% python3 -q
>>> import numpy as np
>>> from numpy import linalg as LA
>>> np.set_printoptions(precision=2, suppress=True, linewidth=100)
>>> mat = np.load("sample9.npy")
>>> mat
array([[0, 1, 1],
       [1, 0, 1],
       [1, 1, 0]])
>>> [round(float(LA.det(mat[:i, :i])), 2) + 0 for i in range(1, 4)]
[0.0, -1.0, 2.0]
>>> ev, vecs = LA.eigh(mat)
>>> LA.eigvalsh(mat @ mat)
array([1., 1., 4.])
>>> LA.eigvalsh(mat + -3 * np.eye(3))
array([-4., -4., -1.])
>>> np.round(vecs @ np.diag(ev) @ vecs.T, 2) + 0
array([[0., 1., 1.],
       [1., 0., 1.],
       [1., 1., 0.]])
>>> LA.svd(mat, compute_uv=False)
array([2., 1., 1.])
>>> np.round(vecs.T @ vecs, 2) + 0
array([[1., 0., 0.],
       [0., 1., 0.],
       [0., 0., 1.]])
>>> ev.sum(), np.trace(mat)
(np.float64(0.0), np.int64(0))
>>> np.round(vecs.T @ mat @ vecs, 2) + 0
array([[-1.,  0.,  0.],
       [ 0., -1.,  0.],
       [ 0.,  0.,  2.]])
>>> np.unique(ev.round(6) + 0, return_counts=True)[1]
array([2, 1])
>>> O = mat.astype(float).copy()
>>> for j in range(3):
...     O[:, j] -= O[:, :j] @ (O[:, :j].T @ O[:, j])
...     O[:, j] /= LA.norm(O[:, j])
... 
>>> np.round(O.T @ mat, 2) + 0
array([[1.41, 0.71, 0.71],
       [0.  , 1.22, 0.41],
       [0.  , 0.  , 1.15]])
>>> O
array([[ 0.  ,  0.82,  0.58],
       [ 0.71, -0.41,  0.58],
       [ 0.71,  0.41, -0.58]])
>>> x0 = np.array([5, 4, -4])
>>> LA.norm(mat @ x0) <= LA.norm(mat, 2) * LA.norm(x0) + 1e-9
np.True_
>>> np.einsum("ij,j->i", mat, x0)
array([0, 1, 9])
>>> mat @ (2 * x0)
array([ 0,  2, 18])
>>> mat @ np.ones(3)
array([2., 2., 2.])
>>> np.trace(mat @ mat @ mat) // 6
np.int64(1)
>>> mat @ mat
array([[2, 1, 1],
       [1, 2, 1],
       [1, 1, 2]])
>>> np.argwhere(np.triu(mat))
array([[0, 1],
       [0, 2],
       [1, 2]])
>>> low = np.diag(mat.sum(axis=1)) - mat
>>> np.round(LA.eigvalsh(low), 2) + 0
array([0., 3., 3.])
>>> low
array([[ 2, -1, -1],
       [-1,  2, -1],
       [-1, -1,  2]])
>>> (LA.eigvalsh(low) < 1e-8).sum()
np.int64(1)
>>> low @ np.ones(3)
array([0., 0., 0.])
>>> E = np.load("x.npy")
>>> E
array([[1, 0, 2],
       [0, 0, 0],
       [2, 0, 5]])
>>> np.einsum("ii->", E)
np.int64(6)
>>> np.kron(np.eye(2, dtype=int), E)
array([[1, 0, 2, 0, 0, 0],
       [0, 0, 0, 0, 0, 0],
       [2, 0, 5, 0, 0, 0],
       [0, 0, 0, 1, 0, 2],
       [0, 0, 0, 0, 0, 0],
       [0, 0, 0, 2, 0, 5]])
>>> round(float(LA.det(E.T)), 2)
0.0
>>> round(float(LA.eigvals(E).sum().real), 2)
6.0
>>> np.poly(E)
array([ 1., -6.,  1.,  0.])
>>> round(float(LA.det(2 * E)), 2), round(float(LA.det(E)), 2)
(0.0, 0.0)
>>> LA.matrix_rank(E, rtol=0.1)
np.int64(1)
>>> np.argsort(-LA.norm(E, axis=0).round(6), kind="stable")[:3]
array([2, 0, 1])
>>> [round(float(x), 2) for x in LA.svd(E, compute_uv=False)[:3]]
[5.83, 0.17, 0.0]
>>> rng = np.random.default_rng(92)
>>> labels = rng.permutation(3)
>>> labels
array([0, 2, 1])
>>> B = E[labels][:, labels]
>>> B
array([[1, 2, 0],
       [2, 5, 0],
       [0, 0, 0]])
>>> np.diag(B)
array([1, 5, 0])
>>> np.sort(np.abs(LA.eigvals(B)))
array([0.  , 0.17, 5.83])
>>> r0 = np.array([0, 0])
>>> np.cross(E[1, :3], E[0, :3])
array([0, 0, 0])
>>> np.array([np.convolve(row, r0, "same") for row in E])
array([[0, 0, 0],
       [0, 0, 0],
       [0, 0, 0]])
>>> np.polyval(r0, E[1])
array([0, 0, 0])
>>> ev, vecs = LA.eigh(E)
>>> np.abs(vecs[:, -1]).round(6).argmax()
np.int64(2)
>>> ev
array([0.  , 0.17, 5.83])
>>> LA.svd(E, compute_uv=False)
array([5.83, 0.17, 0.  ])
>>> LA.eigvalsh(E + 3 * np.eye(3))
array([3.  , 3.17, 8.83])
>>> ev.sum(), np.trace(E)
(np.float64(6.0), np.int64(6))
>>> m1 = np.loadtxt("out5.csv", delimiter=",")
>>> m1
array([[0., 0., 1., 0.],
       [1., 0., 0., 0.],
       [0., 0., 0., 1.],
       [0., 1., 0., 0.]])
>>> m1 @ np.ones(4)
array([1., 1., 1., 1.])
>>> m1.sum(axis=1)
array([1., 1., 1., 1.])
>>> LA.matrix_power(m1, 100)
array([[1., 0., 0., 0.],
       [0., 1., 0., 0.],
       [0., 0., 1., 0.],
       [0., 0., 0., 1.]])
>>> np.sort(np.abs(LA.eigvals(m1)))[::-1]
array([1., 1., 1., 1.])
>>> pr = np.eye(4)[1]
>>> for _ in range(7):
...     pr = pr @ m1
...     print(pr.round(2))
... 
[1. 0. 0. 0.]
[0. 0. 1. 0.]
[0. 0. 0. 1.]
[0. 1. 0. 0.]
[1. 0. 0. 0.]
[0. 0. 1. 0.]
[0. 0. 0. 1.]
>>> x0 = np.array([2, 0, 2, 0])
>>> m1 @ x0
array([2., 2., 0., 0.])
>>> m1 @ (2 * x0)
array([4., 4., 0., 0.])
>>> m1 * x0
array([[0., 0., 2., 0.],
       [2., 0., 0., 0.],
       [0., 0., 0., 0.],
       [0., 0., 0., 0.]])
>>> LA.norm(m1 @ x0) <= LA.norm(m1, 2) * LA.norm(x0) + 1e-9
np.True_
>>> np.einsum("ij,j->i", m1, x0)
array([2., 2., 0., 0.])
>>> m1 @ np.ones(4)
array([1., 1., 1., 1.])
>>> r0 = np.array([1, 0, 1, 2])
>>> B = m1 + np.outer(r0, np.eye(4)[2])
>>> LA.matrix_rank(B - m1)
np.int64(1)
>>> LA.matrix_rank(LA.inv(B) - LA.inv(m1), tol=1e-8)
np.int64(1)
>>> B
array([[0., 0., 2., 0.],
       [1., 0., 0., 0.],
       [0., 0., 1., 1.],
       [0., 1., 2., 0.]])
>>> round(float(LA.det(B) / LA.det(m1)), 2), round(1 + LA.solve(m1, r0)[2], 2)
(2.0, np.float64(2.0))
>>> M = np.load("arr.npy")
>>> M
array([[ -3.22,   1.13, -11.61],
       [ -4.76,   2.97, -13.41],
       [ -0.05,   0.06,   0.01],
       [ -4.78,   3.5 , -11.32],
       [ -2.41,   1.17,  -7.66],
       [ -2.35,   2.4 ,  -3.67],
       [ -0.1 ,  -0.63,  -1.95],
       [ -2.43,   0.01, -11.67],
       [ -0.83,  -1.79,  -9.99],
       [ -6.39,   7.17,  -7.22],
       [ -0.07,  -0.05,  -0.07],
       [ -5.63,   4.55, -12.19],
       [ -4.82,   3.57, -11.43],
       [ -4.73,   5.08,  -6.42],
       [ -4.  ,   3.93,  -6.53]])
>>> gram = np.cov(M, rowvar=False)
>>> round(np.corrcoef(M[:, 1], M[:, 0])[0, 1], 2)
np.float64(-0.91)
>>> np.round(LA.eigvalsh(gram)[::-1], 2) + 0
array([23.84,  7.3 ,  0.  ])
>>> gram
array([[ 4.53, -4.8 ,  6.3 ],
       [-4.8 ,  6.16, -3.13],
       [ 6.3 , -3.13, 20.45]])
>>> np.corrcoef(M.T)
array([[ 1.  , -0.91,  0.65],
       [-0.91,  1.  , -0.28],
       [ 0.65, -0.28,  1.  ]])
>>> np.argwhere(np.triu(np.abs(np.corrcoef(M.T)) > 0.8, 1))
array([[0, 1]])
>>> M.std(axis=0)
array([2.06, 2.4 , 4.37])
>>> gram.shape
(3, 3)
>>> np.median(M, axis=0)
array([-3.22,  2.4 , -7.66])
>>> x0 = np.array([1, -2, 1])
>>> target = M @ x0
>>> np.round(LA.pinv(M) @ M, 2) + 0
array([[1., 0., 0.],
       [0., 1., 0.],
       [0., 0., 1.]])
>>> LA.solve(M.T @ M, M.T @ target)
array([ 1., -2.,  1.])
>>> target = target + 0.1 * rng.normal(size=15)
>>> target
array([-17.19, -24.24,  -0.29, -23.14, -12.3 , -10.89,  -0.79, -14.15,  -7.26, -27.99,   0.1 ,
       -26.86, -23.41, -21.45, -18.47])
>>> beta, *_ = LA.lstsq(M, target)
>>> np.round(M.T @ (target - M @ beta), 2) + 0
array([0., 0., 0.])
>>> beta.round()
array([ 0., -2.,  1.])
>>> dist = LA.norm(M[:, None] - M[None], axis=-1)
>>> np.unravel_index(dist.round(6).argmax(), dist.shape)
(np.int64(1), np.int64(2))
>>> LA.matrix_rank(dist ** 2)
np.int64(5)
>>> np.flatnonzero(dist[3] < dist.mean() / 2)
array([ 0,  1,  3, 11, 12])
>>> dist.shape
(15, 15)
>>> dist[:5, :5]
array([[ 0.  ,  3.  , 12.09,  2.85,  4.03],
       [ 3.  ,  0.  , 14.52,  2.16,  6.47],
       [12.09, 14.52,  0.  , 12.75,  8.1 ],
       [ 2.85,  2.16, 12.75,  0.  ,  4.94],
       [ 4.03,  6.47,  8.1 ,  4.94,  0.  ]])
>>> labels = M[:, 2] > np.median(M[:, 2])
>>> r0 = M[labels].mean(axis=0) - M[~labels].mean(axis=0)
>>> np.argsort(-np.abs(r0).round(6), kind="stable")
array([2, 0, 1])
>>> labels.astype(int)
array([0, 0, 1, 0, 0, 1, 1, 0, 0, 1, 1, 0, 0, 1, 1])
>>> r0
array([1.08, 0.68, 7.47])
>>> data = rng.normal(size=(21, 3)) + 3 * np.array([2, 2, 3])
>>> data
array([[ 5.58,  5.61,  8.94],
       [ 6.37,  5.21, 10.41],
       [ 5.46,  6.55,  8.92],
       [ 4.52,  5.7 ,  9.11],
       [ 8.13,  8.02,  9.27],
       [ 6.22,  5.99,  9.64],
       [ 5.49,  5.02, 12.25],
       [ 4.92,  3.17,  9.57],
       [ 6.83,  5.21,  8.4 ],
       [ 5.6 ,  6.57,  9.36],
       [ 5.81,  5.55,  8.48],
       [ 6.67,  6.42,  9.46],
       [ 6.66,  6.33,  9.12],
       [ 6.67,  4.83,  9.08],
       [ 5.29,  6.62,  9.39],
       [ 6.74,  4.55,  9.86],
       [ 6.38,  7.75,  8.12],
       [ 6.42,  4.38,  8.6 ],
       [ 5.73,  6.98,  8.86],
       [ 8.15,  5.57,  8.79],
       [ 5.11,  6.73,  8.31]])
>>> hat = data @ LA.solve(data.T @ data, data.T)
>>> hat @ data[:, 2]
array([ 8.94, 10.41,  8.92,  9.11,  9.27,  9.64, 12.25,  9.57,  8.4 ,  9.36,  8.48,  9.46,  9.12,
        9.08,  9.39,  9.86,  8.12,  8.6 ,  8.86,  8.79,  8.31])
>>> np.allclose(hat @ hat, hat)
True
>>> np.diag(hat)
array([0.05, 0.1 , 0.1 , 0.15, 0.24, 0.05, 0.37, 0.25, 0.12, 0.09, 0.04, 0.06, 0.06, 0.11, 0.13,
       0.15, 0.22, 0.13, 0.12, 0.31, 0.14])
>>> round(np.trace(hat), 2)
np.float64(3.0)
>>> np.round(LA.eigvalsh(hat), 2) + 0
array([0., 0., 0., 0., 0., 0., 0., 0., 0., 0., 0., 0., 0., 0., 0., 0., 0., 0., 1., 1., 1.])
>>> r0 = np.array([-5, 5])
>>> np.convolve(data[15], r0)
array([-33.71,  10.95, -26.51,  49.28])
>>> Xs = data - data.mean(axis=0)
>>> left, sig, Vt = LA.svd(Xs, full_matrices=False)
>>> np.round(Xs.mean(axis=0), 2) + 0
array([0., 0., 0.])
>>> np.abs(Vt[-1])
array([0.03, 0.4 , 0.92])
>>> Vt[0] * np.sign(Vt[0, np.abs(Vt[0]).argmax()])
array([ 0.31,  0.87, -0.39])
>>> round((sig ** 2).sum() ** 2 / (sig ** 4).sum(), 2)
np.float64(2.61)
>>> np.abs(left[:, 0]).argmax()
np.int64(7)
>>> B = np.array([[1, 1], [5, 1]])
>>> cent = np.array([[-9]])
>>> W0 = np.block([[B, np.zeros((2, 1))], [np.zeros((1, 2)), cent]])
>>> W0
array([[ 1.,  1.,  0.],
       [ 5.,  1.,  0.],
       [ 0.,  0., -9.]])
>>> w1 = np.array([[1, 3, 0, 0, 2, 0], [3, 2, 1, 3, 2, 2], [1, 0, 3, 3, 1, 2]])
>>> beta = np.array([1, 3, 3, 0, 3, 0])
>>> act = np.maximum(W0 @ w1 + beta, 0)
>>> act
array([[ 5.,  8.,  4.,  3.,  7.,  2.],
       [ 9., 20.,  4.,  3., 15.,  2.],
       [ 0.,  3.,  0.,  0.,  0.,  0.]])
>>> LA.matrix_rank(act)
np.int64(3)
>>> cent = np.array([[2, -2, -5],
...     [-3, -7, -4],
...     [3, -9, 3],
...     [-4, 1, -1],
...     [5, -4, 0],
...     [-2, 5, -7]])
>>> act @ cent
array([[  17., -117.,  -62.],
       [  29., -241., -130.],
       [  -9.,  -21.,  -12.]])
>>> (act @ cent).round(6).argmax(axis=1)
array([0, 0, 0])
>>> hat = np.triu(np.array([[3, 1, 0], [2, 3, 2], [2, 1, 3]]), 1) + np.eye(3)
>>> B = hat @ W0 @ LA.inv(hat)
>>> np.poly(B)
array([  1.,   7., -22., -36.])
>>> LA.matrix_rank(B)
np.int64(3)
>>> hat @ W0 - W0 @ hat
array([[  5.,   0.,  -2.],
       [  0.,  -5., -20.],
       [  0.,   0.,   0.]])
>>> LA.eigvals(W0)
array([ 3.24, -1.24, -9.  ])
>>> round(float(LA.det(2 * W0)), 2), round(LA.det(W0), 2)
(288.0, np.float64(36.0))
>>> round(LA.det(W0[::-1]), 2)
np.float64(-36.0)
>>> labels = rng.permutation(3)
>>> labels
array([2, 1, 0])
>>> B = W0[labels][:, labels]
>>> np.sort(np.abs(LA.eigvals(B)))
array([1.24, 3.24, 9.  ])
>>> np.diag(B)
array([-9.,  1.,  1.])
>>> feats = np.loadtxt("test18.csv", delimiter=",")
>>> feats
array([[ 2.,  0., -1., -6.,  0.,  3.],
       [-3.,  1., -1.,  9., -3.,  3.],
       [ 3.,  1.,  3., -9., -3., -9.],
       [ 2.,  0., -1., -6.,  0.,  3.],
       [-3.,  1., -1.,  9., -3.,  3.],
       [ 3.,  1.,  3., -9., -3., -9.]])
>>> left, sig, Vt = LA.svd(feats)
>>> vecs = Vt[:(sig > 1e-8).sum()]
>>> x0 = feats[2] + 2 * feats[4] + rng.integers(2) * np.eye(6)[3]
>>> x0
array([-3.,  3.,  1., 10., -9., -3.])
>>> round(LA.norm(x0 - vecs.T @ vecs @ x0), 2)
np.float64(0.32)
>>> round(LA.norm(feats, 2) / LA.norm(feats), 2)
np.float64(0.89)
>>> left, sig, Vt = LA.svd(feats)
>>> sig.round(2) + 0
array([23.64, 10.81,  4.9 ,  0.  ,  0.  ,  0.  ])
>>> np.argmax(sig[:-1] / (sig[1:] + 1e-6)) + 1
np.int64(3)
>>> B = left[:, :3] @ np.diag(sig[:3]) @ Vt[:3]
>>> LA.matrix_rank(B)
np.int64(3)
>>> LA.matrix_rank(feats, rtol=0.05)
np.int64(3)
>>> B = feats + rng.integers(-2, 3, (6, 3)) @ rng.integers(-2, 3, (3, 6))
>>> B
array([[  0.,   0.,  -3.,  -4.,   6.,   7.],
       [  1.,   3.,  -1.,  11.,  -3.,   3.],
       [  5.,   3.,   1.,  -5.,   3.,  -5.],
       [  8., -10.,   1.,  -2.,   2.,   7.],
       [ -1.,  -7.,  -1.,  13.,   3.,   9.],
       [  3.,  -3.,   5., -11.,  -7., -11.]])
>>> np.abs(B - feats).sum(axis=1)
array([16.,  8., 20., 28., 26., 14.])
>>> np.round(LA.svd(B - feats, compute_uv=False), 2) + 0
array([18.71, 12.33,  6.48,  0.  ,  0.  ,  0.  ])
>>> B - feats
array([[ -2.,   0.,  -2.,   2.,   6.,   4.],
       [  4.,   2.,   0.,   2.,   0.,   0.],
       [  2.,   2.,  -2.,   4.,   6.,   4.],
       [  6., -10.,   2.,   4.,   2.,   4.],
       [  2.,  -8.,   0.,   4.,   6.,   6.],
       [  0.,  -4.,   2.,  -2.,  -4.,  -2.]])
>>> w1 = np.array([[1, 0, 0, 2, 3, 3],
...     [1, 0, 3, 0, 3, 1],
...     [1, 3, 3, 3, 2, 1],
...     [2, 0, 0, 2, 1, 2],
...     [2, 2, 2, 2, 3, 0],
...     [2, 3, 0, 0, 2, 1]])
>>> beta = np.array([2, 3, 2, 3, 3, 3])
>>> act = np.maximum(B @ w1 + beta, 0)
>>> act
array([[17., 27.,  5.,  0., 25.,  0.],
       [27.,  3.,  2., 18., 21., 33.],
       [ 0.,  0., 20., 12., 23.,  7.],
       [15., 31.,  0., 22., 17., 21.],
       [43., 33.,  0., 30., 17., 27.],
       [ 0.,  0.,  0.,  0.,  0.,  0.]])
>>> (act > 0).mean(axis=0)
array([0.67, 0.67, 0.5 , 0.67, 0.83, 0.67])
>>> LA.matrix_rank(act)
np.int64(5)
>>> cent = np.array([[0, -2, -4],
...     [0, -1, -5],
...     [-4, 5, 2],
...     [5, 5, -4],
...     [1, 1, -5],
...     [1, 2, -5]])
>>> w1 @ cent
array([[ 16,  17, -42],
       [ -8,  18, -18],
       [  6,  29, -40],
       [ 13,  11, -31],
       [  5,  17, -37],
       [  3,  -3, -38]])
>>> cent = np.array([[0.3, -1.4, -1.4], [0.9, -0.4, -1.5]])
>>> A = np.array([[-2, -2],
...     [-3, 0],
...     [3, 2],
...     [-3, 0],
...     [2, 3],
...     [-2, 0],
...     [-2, 3],
...     [1, -2],
...     [0, -1],
...     [1, 3],
...     [3, -2],
...     [-1, -1],
...     [3, 0],
...     [0, 3],
...     [3, -3],
...     [3, -1],
...     [-1, -2],
...     [0, 0]]) @ cent + 0.05 * rng.normal(size=(18, 3))
>>> A
array([[-2.44,  3.58,  5.79],
       [-0.9 ,  4.24,  4.2 ],
       [ 2.72, -5.02, -7.21],
       [-0.92,  4.2 ,  4.22],
       [ 3.25, -4.01, -7.44],
       [-0.59,  2.73,  2.79],
       [ 2.15,  1.64, -1.73],
       [-1.44, -0.64,  1.6 ],
       [-0.92,  0.41,  1.51],
       [ 3.07, -2.63, -5.92],
       [-0.97, -3.36, -1.21],
       [-1.26,  1.82,  2.95],
       [ 0.91, -4.2 , -4.19],
       [ 2.68, -1.33, -4.49],
       [-1.83, -3.02,  0.31],
       [-0.03, -3.75, -2.8 ],
       [-2.  ,  2.16,  4.46],
       [-0.02, -0.15,  0.05]])
>>> x0 = np.array([2, 2, 0])
>>> target = A @ x0
>>> np.round(LA.lstsq(A, target)[0], 2) + 0
array([2., 2., 0.])
>>> target = target + 0.02 * rng.normal(size=18)
>>> target
array([ 2.3 ,  6.68, -4.57,  6.53, -1.51,  4.26,  7.58, -4.18, -1.02,  0.87, -8.66,  1.14, -6.6 ,
        2.7 , -9.71, -7.59,  0.32, -0.34])
>>> beta, *_ = LA.lstsq(A, target)
>>> np.round(A.T @ (target - A @ beta), 2) + 0
array([0., 0., 0.])
